% python3 -q
>>> import numpy as np
>>> from numpy import linalg as LA
>>> np.set_printoptions(suppress=True, linewidth=100)
>>> def rd(a):
...     return np.round(a, 2) + 0
... 
>>> u = np.array([3, 3, 0, -2])
>>> feats = np.array([np.roll(u, i) for i in range(4)])
>>> print(feats)
[[ 3  3  0 -2]
 [-2  3  3  0]
 [ 0 -2  3  3]
 [ 3  0 -2  3]]
>>> A2 = np.array([[1, 3, 2], [3, 5, 3], [0, 1, 0], [3, 2, 5]])
>>> A2.T @ feats.T
array([[ 6,  7,  3, 12],
       [20, 12, -1, 13],
       [ 5,  5,  9, 21]])
>>> u = np.array([2, 1, 2, 0])
>>> A2 = feats + np.outer(u, np.eye(4)[3])
>>> print(LA.matrix_rank(A2 - feats))
1
>>> rd(LA.det(A2) / LA.det(feats)), rd(1 + LA.solve(feats, u)[3])
(np.float64(0.89), np.float64(0.89))
>>> def softmax(z):
...     e = np.exp(z - z.max(axis=-1, keepdims=True))
...     return e / e.sum(axis=-1, keepdims=True)
... 
>>> rd(softmax(feats).sum(axis=1))
array([1., 1., 1., 1.])
>>> rd(softmax(10 * feats[2]))
array([0. , 0. , 0.5, 0.5])
>>> scores = feats @ feats.T / np.sqrt(4)
>>> rd(softmax(scores))
array([[1., 0., 0., 0.],
       [0., 1., 0., 0.],
       [0., 0., 1., 0.],
       [0., 0., 0., 1.]])
>>> print(rd(softmax(scores + np.triu(np.full(scores.shape, -np.inf), 1))))
[[1. 0. 0. 0.]
 [0. 1. 0. 0.]
 [0. 0. 1. 0.]
 [0. 0. 0. 1.]]
>>> vec = np.array([0, 2, 3, 2])
>>> y = feats @ vec
>>> y
array([ 2, 15, 11,  0])
>>> rd(LA.solve(feats.T, feats[2]))
array([0., 0., 1., 0.])
>>> rd(LA.solve(feats, y))
array([0., 2., 3., 2.])
>>> A = np.load("arr.npy")
>>> rd(A)
array([[-0.31, -0.57,  0.27,  0.71],
       [-0.05, -0.48, -0.88, -0.07],
       [-0.56,  0.64, -0.35,  0.4 ],
       [ 0.77,  0.21, -0.2 ,  0.57]])
>>> rd(softmax(10 * A[1]))
array([0.55, 0.01, 0.  , 0.44])
>>> print(rd(softmax(A[1])))
[0.33 0.21 0.14 0.32]
>>> scores = A @ A.T / np.sqrt(4)
>>> rd(softmax(scores + np.triu(np.full(scores.shape, -np.inf), 1)))
array([[1.  , 0.  , 0.  , 0.  ],
       [0.38, 0.62, 0.  , 0.  ],
       [0.27, 0.27, 0.45, 0.  ],
       [0.22, 0.22, 0.22, 0.35]])
>>> softmax(scores).round(6).argmax(axis=1)
array([0, 1, 2, 3])
>>> rd(softmax(scores))
array([[0.35, 0.22, 0.22, 0.22],
       [0.22, 0.35, 0.22, 0.22],
       [0.22, 0.22, 0.35, 0.22],
       [0.22, 0.22, 0.22, 0.35]])
